$ python3 -q
>>> import numpy as np
>>> import numpy.linalg as la
>>> np.set_printoptions(precision=2, suppress=True, linewidth=160)
>>> arr = np.loadtxt("x.csv", delimiter=",")
>>> arr
array([[-1.11,  2.5 ,  1.17, -3.44, -2.07],
       [-0.32, -1.42, -4.29, -1.49, -1.5 ],
       [-0.95,  3.63, -2.21,  0.79,  2.32],
       [ 4.77,  1.26, -0.46, -0.64, -0.24],
       [ 0.16, -1.4 ,  0.28, -3.15,  3.61]])
>>> x0 = np.array([1, 2, 0, 3, 2])
>>> h1 = np.maximum(arr @ x0, 0)
>>> np.flatnonzero(h1 > 1e-9)
array([2, 3])
>>> E = np.load("layer3.npy")
>>> E
array([[-18.45,  19.53, -24.37,   8.04,  -6.18,  -6.92],
       [-16.51,  17.09, -21.31,   6.97,  -5.19,  -6.3 ],
       [-16.45,  17.01, -21.21,   6.93,  -5.16,  -6.28],
       [-16.07,  16.53, -20.61,   6.73,  -4.97,  -6.16],
       [-15.78,  16.16, -20.15,   6.57,  -4.83,  -6.06],
       [-11.59,  10.92, -13.65,   4.31,  -2.79,  -4.62],
       [-11.46,  10.76, -13.44,   4.23,  -2.72,  -4.57],
       [-10.52,   9.59, -12.  ,   3.74,  -2.28,  -4.23],
       [ -5.35,   3.39,  -4.47,   1.16,  -0.12,  -2.15],
       [ -3.63,   1.55,  -2.26,   0.43,   0.4 ,  -1.38],
       [ -2.69,   0.68,  -1.21,   0.1 ,   0.58,  -0.94],
       [ -2.27,   0.34,  -0.8 ,  -0.01,   0.62,  -0.74],
       [ -2.03,   0.17,  -0.59,  -0.07,   0.63,  -0.63],
       [ -1.21,  -0.23,  -0.05,  -0.18,   0.55,  -0.27],
       [ -0.89,  -0.28,   0.06,  -0.18,   0.46,  -0.16],
       [ -0.78,  -0.28,   0.08,  -0.17,   0.42,  -0.12],
       [  0.24,   0.17,  -0.09,   0.08,  -0.16,  -0.01],
       [  1.11,   0.96,  -0.46,   0.42,  -0.76,  -0.23],
       [  1.18,   1.02,  -0.48,   0.44,  -0.81,  -0.26],
       [  1.45,   1.25,  -0.56,   0.53,  -0.96,  -0.37],
       [  3.49,   2.53,  -0.53,   0.93,  -1.74,  -1.31],
       [  4.01,   2.72,  -0.38,   0.97,  -1.85,  -1.55],
       [  4.2 ,   2.79,  -0.32,   0.98,  -1.89,  -1.64],
       [  6.44,   3.22,   0.74,   0.95,  -2.1 ,  -2.62],
       [  9.89,   3.17,   3.06,   0.59,  -2.  ,  -4.  ],
       [ 14.52,   2.34,   6.9 ,  -0.24,  -1.44,  -5.64],
       [ 16.79,   1.74,   8.96,  -0.73,  -1.06,  -6.39],
       [ 20.44,   0.56,  12.46,  -1.6 ,  -0.34,  -7.53],
       [ 21.34,   0.24,  13.35,  -1.83,  -0.14,  -7.8 ],
       [ 21.91,   0.03,  13.91,  -1.98,  -0.02,  -7.97]])
>>> Ac = E - E.mean(axis=1)
Traceback (most recent call last):
  File "<python-input-10>", line 1, in <module>
    Ac = E - E.mean(axis=1)
         ~~^~~~~~~~~~~~~~~~
ValueError: operands could not be broadcast together with shapes (30,6) (30,) 
>>> Ac = E - E.mean(axis=0)
>>> left, sig, Vh = la.svd(Ac, full_matrices=False)
>>> la.matrix_rank(Ac)
np.int64(3)
>>> sig.round(2) + 0
array([89.78, 27.09,  6.35,  0.  ,  0.  ,  0.  ])
>>> np.abs(left[:, 0]).argmax()
np.int64(0)
>>> (np.sign(left[:, 0]) == np.sign(left[0, 0])).astype(int)
array([1, 1, 1, 1, 1, 1, 1, 1, 1, 1, 0, 0, 0, 0, 0, 0, 0, 0, 0, 0, 0, 0, 0, 0, 0, 0, 0, 0, 0, 0])
